$ python -q
>>> import numpy as np
>>> np.set_printoptions(precision=2, suppress=True, linewidth=200, sign=" ")
>>> rng = np.random.default_rng(71)
>>> idx = rng.integers(0, 2, 12)
>>> K = (idx[:, None] == idx) * -3 + np.eye(12)
>>> K
array([[-2.,  0.,  0., -3., -3., -3.,  0., -3., -3.,  0.,  0.,  0.],
       [ 0., -2., -3.,  0.,  0.,  0., -3.,  0.,  0., -3., -3., -3.],
       [ 0., -3., -2.,  0.,  0.,  0., -3.,  0.,  0., -3., -3., -3.],
       [-3.,  0.,  0., -2., -3., -3.,  0., -3., -3.,  0.,  0.,  0.],
       [-3.,  0.,  0., -3., -2., -3.,  0., -3., -3.,  0.,  0.,  0.],
       [-3.,  0.,  0., -3., -3., -2.,  0., -3., -3.,  0.,  0.,  0.],
       [ 0., -3., -3.,  0.,  0.,  0., -2.,  0.,  0., -3., -3., -3.],
       [-3.,  0.,  0., -3., -3., -3.,  0., -2., -3.,  0.,  0.,  0.],
       [-3.,  0.,  0., -3., -3., -3.,  0., -3., -2.,  0.,  0.,  0.],
       [ 0., -3., -3.,  0.,  0.,  0., -3.,  0.,  0., -2., -3., -3.],
       [ 0., -3., -3.,  0.,  0.,  0., -3.,  0.,  0., -3., -2., -3.],
       [ 0., -3., -3.,  0.,  0.,  0., -3.,  0.,  0., -3., -3., -2.]])
>>> # symmetric
>>> (K + K.T) / 2
array([[-2.,  0.,  0., -3., -3., -3.,  0., -3., -3.,  0.,  0.,  0.],
       [ 0., -2., -3.,  0.,  0.,  0., -3.,  0.,  0., -3., -3., -3.],
       [ 0., -3., -2.,  0.,  0.,  0., -3.,  0.,  0., -3., -3., -3.],
       [-3.,  0.,  0., -2., -3., -3.,  0., -3., -3.,  0.,  0.,  0.],
       [-3.,  0.,  0., -3., -2., -3.,  0., -3., -3.,  0.,  0.,  0.],
       [-3.,  0.,  0., -3., -3., -2.,  0., -3., -3.,  0.,  0.,  0.],
       [ 0., -3., -3.,  0.,  0.,  0., -2.,  0.,  0., -3., -3., -3.],
       [-3.,  0.,  0., -3., -3., -3.,  0., -2., -3.,  0.,  0.,  0.],
       [-3.,  0.,  0., -3., -3., -3.,  0., -3., -2.,  0.,  0.,  0.],
       [ 0., -3., -3.,  0.,  0.,  0., -3.,  0.,  0., -2., -3., -3.],
       [ 0., -3., -3.,  0.,  0.,  0., -3.,  0.,  0., -3., -2., -3.],
       [ 0., -3., -3.,  0.,  0.,  0., -3.,  0.,  0., -3., -3., -2.]])
>>> K @ K
array([[ 49.,   0.,   0.,  48.,  48.,  48.,   0.,  48.,  48.,   0.,   0.,   0.],
       [  0.,  49.,  48.,   0.,   0.,   0.,  48.,   0.,   0.,  48.,  48.,  48.],
       [  0.,  48.,  49.,   0.,   0.,   0.,  48.,   0.,   0.,  48.,  48.,  48.],
       [ 48.,   0.,   0.,  49.,  48.,  48.,   0.,  48.,  48.,   0.,   0.,   0.],
       [ 48.,   0.,   0.,  48.,  49.,  48.,   0.,  48.,  48.,   0.,   0.,   0.],
       [ 48.,   0.,   0.,  48.,  48.,  49.,   0.,  48.,  48.,   0.,   0.,   0.],
       [  0.,  48.,  48.,   0.,   0.,   0.,  49.,   0.,   0.,  48.,  48.,  48.],
       [ 48.,   0.,   0.,  48.,  48.,  48.,   0.,  49.,  48.,   0.,   0.,   0.],
       [ 48.,   0.,   0.,  48.,  48.,  48.,   0.,  48.,  49.,   0.,   0.,   0.],
       [  0.,  48.,  48.,   0.,   0.,   0.,  48.,   0.,   0.,  49.,  48.,  48.],
       [  0.,  48.,  48.,   0.,   0.,   0.,  48.,   0.,   0.,  48.,  49.,  48.],
       [  0.,  48.,  48.,   0.,   0.,   0.,  48.,   0.,   0.,  48.,  48.,  49.]])
>>> round(float(np.abs(np.linalg.eigvals(K)).max()), 2)
17.0
>>> np.linalg.determinant(K)
Traceback (most recent call last):
  File "<python-input-10>", line 1, in <module>
    np.linalg.determinant(K)
    ^^^^^^^^^^^^^^^^^^^^^
AttributeError: module 'numpy.linalg' has no attribute 'determinant'
>>> np.trace(K)
np.float64(-24.0)
>>> vals, vecs = np.linalg.eigh(K)
>>> x = np.array([1, 2, 2, -2, 0, 0, 2, 0, 2, 1, 1, -2])
>>> np.round(vecs * np.abs(vals) @ vecs.T, 2) + 0
array([[ 3.67,  0.  ,  0.  ,  2.67,  2.67,  2.67,  0.  ,  2.67,  2.67,  0.  ,  0.  ,  0.  ],
       [ 0.  ,  3.67,  2.67,  0.  ,  0.  ,  0.  ,  2.67,  0.  ,  0.  ,  2.67,  2.67,  2.67],
       [ 0.  ,  2.67,  3.67,  0.  ,  0.  ,  0.  ,  2.67,  0.  ,  0.  ,  2.67,  2.67,  2.67],
       [ 2.67,  0.  ,  0.  ,  3.67,  2.67,  2.67,  0.  ,  2.67,  2.67,  0.  ,  0.  ,  0.  ],
       [ 2.67,  0.  ,  0.  ,  2.67,  3.67,  2.67,  0.  ,  2.67,  2.67,  0.  ,  0.  ,  0.  ],
       [ 2.67,  0.  ,  0.  ,  2.67,  2.67,  3.67,  0.  ,  2.67,  2.67,  0.  ,  0.  ,  0.  ],
       [ 0.  ,  2.67,  2.67,  0.  ,  0.  ,  0.  ,  3.67,  0.  ,  0.  ,  2.67,  2.67,  2.67],
       [ 2.67,  0.  ,  0.  ,  2.67,  2.67,  2.67,  0.  ,  3.67,  2.67,  0.  ,  0.  ,  0.  ],
       [ 2.67,  0.  ,  0.  ,  2.67,  2.67,  2.67,  0.  ,  2.67,  3.67,  0.  ,  0.  ,  0.  ],
       [ 0.  ,  2.67,  2.67,  0.  ,  0.  ,  0.  ,  2.67,  0.  ,  0.  ,  3.67,  2.67,  2.67],
       [ 0.  ,  2.67,  2.67,  0.  ,  0.  ,  0.  ,  2.67,  0.  ,  0.  ,  2.67,  3.67,  2.67],
       [ 0.  ,  2.67,  2.67,  0.  ,  0.  ,  0.  ,  2.67,  0.  ,  0.  ,  2.67,  2.67,  3.67]])
>>> np.linalg.eigvalsh(K[1:, 1:])
array([-17., -14.,   1.,   1.,   1.,   1.,   1.,   1.,   1.,   1.,   1.])
>>> x @ K @ x
np.float64(-84.0)
>>> round(x @ K @ x / (x @ x), 2), round(vals[0], 2), np.round(vals[-1], 2)
(np.float64(-3.11), np.float64(-17.0), np.float64(1.0))
>>> np.round(vecs * np.maximum(vals, 0) @ vecs.T, 2) + 0
array([[ 0.83,  0.  ,  0.  , -0.17, -0.17, -0.17,  0.  , -0.17, -0.17,  0.  ,  0.  ,  0.  ],
       [ 0.  ,  0.83, -0.17,  0.  ,  0.  ,  0.  , -0.17,  0.  ,  0.  , -0.17, -0.17, -0.17],
       [ 0.  , -0.17,  0.83,  0.  ,  0.  ,  0.  , -0.17,  0.  ,  0.  , -0.17, -0.17, -0.17],
       [-0.17,  0.  ,  0.  ,  0.83, -0.17, -0.17,  0.  , -0.17, -0.17,  0.  ,  0.  ,  0.  ],
       [-0.17,  0.  ,  0.  , -0.17,  0.83, -0.17,  0.  , -0.17, -0.17,  0.  ,  0.  ,  0.  ],
       [-0.17,  0.  ,  0.  , -0.17, -0.17,  0.83,  0.  , -0.17, -0.17,  0.  ,  0.  ,  0.  ],
       [ 0.  , -0.17, -0.17,  0.  ,  0.  ,  0.  ,  0.83,  0.  ,  0.  , -0.17, -0.17, -0.17],
       [-0.17,  0.  ,  0.  , -0.17, -0.17, -0.17,  0.  ,  0.83, -0.17,  0.  ,  0.  ,  0.  ],
       [-0.17,  0.  ,  0.  , -0.17, -0.17, -0.17,  0.  , -0.17,  0.83,  0.  ,  0.  ,  0.  ],
       [ 0.  , -0.17, -0.17,  0.  ,  0.  ,  0.  , -0.17,  0.  ,  0.  ,  0.83, -0.17, -0.17],
       [ 0.  , -0.17, -0.17,  0.  ,  0.  ,  0.  , -0.17,  0.  ,  0.  , -0.17,  0.83, -0.17],
       [ 0.  , -0.17, -0.17,  0.  ,  0.  ,  0.  , -0.17,  0.  ,  0.  , -0.17, -0.17,  0.83]])
>>> np.round(np.linalg.eigvalsh(K).min(), 2)
np.float64(-17.0)
>>> np.all(np.linalg.eigvalsh(K) > 0)
np.False_
>>> try:
...     np.linalg.cholesky(K)
... except np.linalg.LinAlgError as e:
...     print(e)
... 
Matrix is not positive definite
>>> feats = np.load("mat.npy")
>>> feats
array([[ 3, -4, -1,  0,  3,  3],
       [-3,  0, -2,  4,  0,  4],
       [-1, -5, -4,  1,  2,  3],
       [ 5,  3,  5, -3,  4,  1],
       [-1, -2, -4, -3, -5, -2],
       [ 4, -2,  3,  4,  3, -3],
       [-6, -4, -7, 12,  3, 15]])
>>> x = np.array([2, 2, 0, 1, 2, 2])
>>> target = feats @ x
>>> c, lr = np.zeros(6), 1 / np.linalg.norm(feats, 2) ** 2
>>> for i in range(300):
...     c -= lr * feats.T @ (feats @ c - target)
...     if i % 50 == 0: print(i, round(np.linalg.norm(feats @ c - target), 2))
... 
0 29.22
50 1.46
100 1.05
150 0.8
200 0.65
250 0.56
>>> round(np.linalg.cond(feats), 2)
np.float64(90.08)
>>> proj = feats @ np.linalg.solve(feats.T @ feats, feats.T)
>>> np.diag(proj)
array([ 0.91,  0.18,  1.  ,  1.  ,  1.  ,  1.  ,  0.91])
>>> np.allclose(proj @ proj, proj)
True
>>> proj.round(2) + 0
array([[ 0.91, -0.27,  0.  ,  0.  ,  0.  ,  0.  ,  0.09],
       [-0.27,  0.18,  0.  ,  0.  ,  0.  ,  0.  ,  0.27],
       [ 0.  ,  0.  ,  1.  ,  0.  ,  0.  ,  0.  ,  0.  ],
       [ 0.  ,  0.  ,  0.  ,  1.  ,  0.  ,  0.  ,  0.  ],
       [ 0.  ,  0.  ,  0.  ,  0.  ,  1.  ,  0.  ,  0.  ],
       [ 0.  ,  0.  ,  0.  ,  0.  ,  0.  ,  1.  ,  0.  ],
       [ 0.09,  0.27,  0.  ,  0.  ,  0.  ,  0.  ,  0.91]])
>>> blk = np.stack([feats, -1 * feats, feats[::-1]])
>>> blk.sum(axis=0)
array([[-6, -4, -7, 12,  3, 15],
       [ 4, -2,  3,  4,  3, -3],
       [-1, -2, -4, -3, -5, -2],
       [ 5,  3,  5, -3,  4,  1],
       [-1, -5, -4,  1,  2,  3],
       [-3,  0, -2,  4,  0,  4],
       [ 3, -4, -1,  0,  3,  3]])
>>> np.linalg.matrix_rank(blk)
array([ 6,  6,  6])
>>> E = np.loadtxt("data.csv", delimiter=",")
>>> E
array([[ 0., -1., -1.,  1., -2.,  1.,  0.,  1.,  0., -1.],
       [ 1.,  0., -2.,  2., -1., -2., -1.,  0.,  0.,  0.],
       [ 1.,  2.,  0., -2.,  0.,  0., -2., -2., -1.,  2.],
       [-1., -2.,  2.,  0., -2.,  1.,  3.,  2.,  1., -2.],
       [ 2.,  1.,  0.,  2.,  0.,  1.,  0.,  0., -1., -3.],
       [-1.,  2.,  0., -1., -1.,  0., -1.,  3., -1., -3.],
       [ 0.,  1.,  2., -3.,  0.,  1.,  0., -1.,  0.,  0.],
       [-1.,  0.,  2., -2.,  0., -3.,  1.,  0., -1., -2.],
       [ 0.,  0.,  1., -1.,  1.,  1.,  0.,  1.,  0.,  1.],
       [ 1.,  0., -2.,  2.,  3.,  3.,  0.,  2., -1.,  0.]])
>>> # skew-symmetric
>>> x = np.array([-1, 1, 1, 0, -2, -2, -1, 0, 2, 2])
>>> np.linalg.svd(E, compute_uv=False)
array([ 7.67,  7.67,  5.46,  5.46,  3.45,  3.45,  1.14,  1.14,  0.47,  0.47])
>>> np.round(np.linalg.det(E), 2)
np.float64(6084.0)
>>> Q = np.linalg.solve(np.eye(10) - E, np.eye(10) + E)
>>> np.round(Q @ Q.T, 2) + 0
array([[ 1.,  0.,  0.,  0.,  0.,  0.,  0.,  0.,  0.,  0.],
       [ 0.,  1.,  0.,  0.,  0.,  0.,  0.,  0.,  0.,  0.],
       [ 0.,  0.,  1.,  0.,  0.,  0.,  0.,  0.,  0.,  0.],
       [ 0.,  0.,  0.,  1.,  0.,  0.,  0.,  0.,  0.,  0.],
       [ 0.,  0.,  0.,  0.,  1.,  0.,  0.,  0.,  0.,  0.],
       [ 0.,  0.,  0.,  0.,  0.,  1.,  0.,  0.,  0.,  0.],
       [ 0.,  0.,  0.,  0.,  0.,  0.,  1.,  0.,  0.,  0.],
       [ 0.,  0.,  0.,  0.,  0.,  0.,  0.,  1.,  0.,  0.],
       [ 0.,  0.,  0.,  0.,  0.,  0.,  0.,  0.,  1.,  0.],
       [ 0.,  0.,  0.,  0.,  0.,  0.,  0.,  0.,  0.,  1.]])
>>> x = np.array([-1, -2, 1, -1, 0, -1, -3, -3, -2, 3])
>>> target = E @ x
>>> c, lr = np.zeros(10), 1 / np.linalg.norm(E, 2) ** 2
>>> for i in range(4):
...     c -= lr * E.T @ (E @ c - target)
...     if i % 1 == 0: print(i, round(np.linalg.norm(E @ c - target), 2))
... 
0 5.08
1 3.61
2 3.1
3 2.91
>>> round(float(np.linalg.cond(E)), 2)
16.23
>>> idx = rng.permutation(10)
>>> out = E[:, idx] * rng.choice([-1, 1], 10)
>>> out
array([[ 1., -1.,  1., -1.,  1.,  0., -0., -1.,  0., -2.],
       [-0.,  0.,  2., -0., -2.,  1., -0., -2., -1., -1.],
       [-2.,  2., -2.,  2.,  0.,  1.,  1.,  0., -2.,  0.],
       [ 2., -2.,  0., -2.,  1., -1., -1.,  2.,  3., -2.],
       [ 3.,  1.,  2., -0.,  1.,  2.,  1.,  0.,  0.,  0.],
       [ 3.,  2., -1., -3.,  0., -1.,  1.,  0., -1., -1.],
       [-0.,  1., -3.,  1.,  1.,  0., -0.,  2.,  0.,  0.],
       [ 2.,  0., -2., -0., -3., -1.,  1.,  2.,  1.,  0.],
       [-1.,  0., -1., -1.,  1.,  0., -0.,  1.,  0.,  1.],
       [-0.,  0.,  2., -2.,  3.,  1.,  1., -2.,  0.,  3.]])
>>> Uu, _, Vh = np.linalg.svd(E.T @ out)
>>> np.round(Uu @ Vh, 2) + 0
array([[ 0.,  0.,  0.,  0.,  0.,  1.,  0.,  0.,  0.,  0.],
       [ 0.,  1.,  0.,  0.,  0.,  0.,  0.,  0.,  0.,  0.],
       [ 0.,  0.,  0.,  0.,  0.,  0.,  0.,  1.,  0.,  0.],
       [ 0.,  0.,  1.,  0.,  0.,  0.,  0.,  0.,  0.,  0.],
       [ 0.,  0.,  0.,  0.,  0.,  0.,  0.,  0.,  0.,  1.],
       [ 0.,  0.,  0.,  0.,  1.,  0.,  0.,  0.,  0.,  0.],
       [ 0.,  0.,  0.,  0.,  0.,  0.,  0.,  0.,  1.,  0.],
       [ 0.,  0.,  0., -1.,  0.,  0.,  0.,  0.,  0.,  0.],
       [ 0.,  0.,  0.,  0.,  0.,  0., -1.,  0.,  0.,  0.],
       [-1.,  0.,  0.,  0.,  0.,  0.,  0.,  0.,  0.,  0.]])
>>> np.round(np.linalg.lstsq(E, out)[0], 2) + 0
array([[ 0.,  0.,  0.,  0.,  0.,  1.,  0.,  0.,  0.,  0.],
       [ 0.,  1.,  0.,  0.,  0.,  0.,  0.,  0.,  0.,  0.],
       [ 0.,  0.,  0.,  0.,  0.,  0.,  0.,  1.,  0.,  0.],
       [ 0.,  0.,  1.,  0.,  0.,  0.,  0.,  0.,  0.,  0.],
       [ 0.,  0.,  0.,  0.,  0.,  0.,  0.,  0.,  0.,  1.],
       [ 0.,  0.,  0.,  0.,  1.,  0.,  0.,  0.,  0.,  0.],
       [ 0.,  0.,  0.,  0.,  0.,  0.,  0.,  0.,  1.,  0.],
       [ 0.,  0.,  0., -1.,  0.,  0.,  0.,  0.,  0.,  0.],
       [ 0.,  0.,  0.,  0.,  0.,  0., -1.,  0.,  0.,  0.],
       [-1.,  0.,  0.,  0.,  0.,  0.,  0.,  0.,  0.,  0.]])
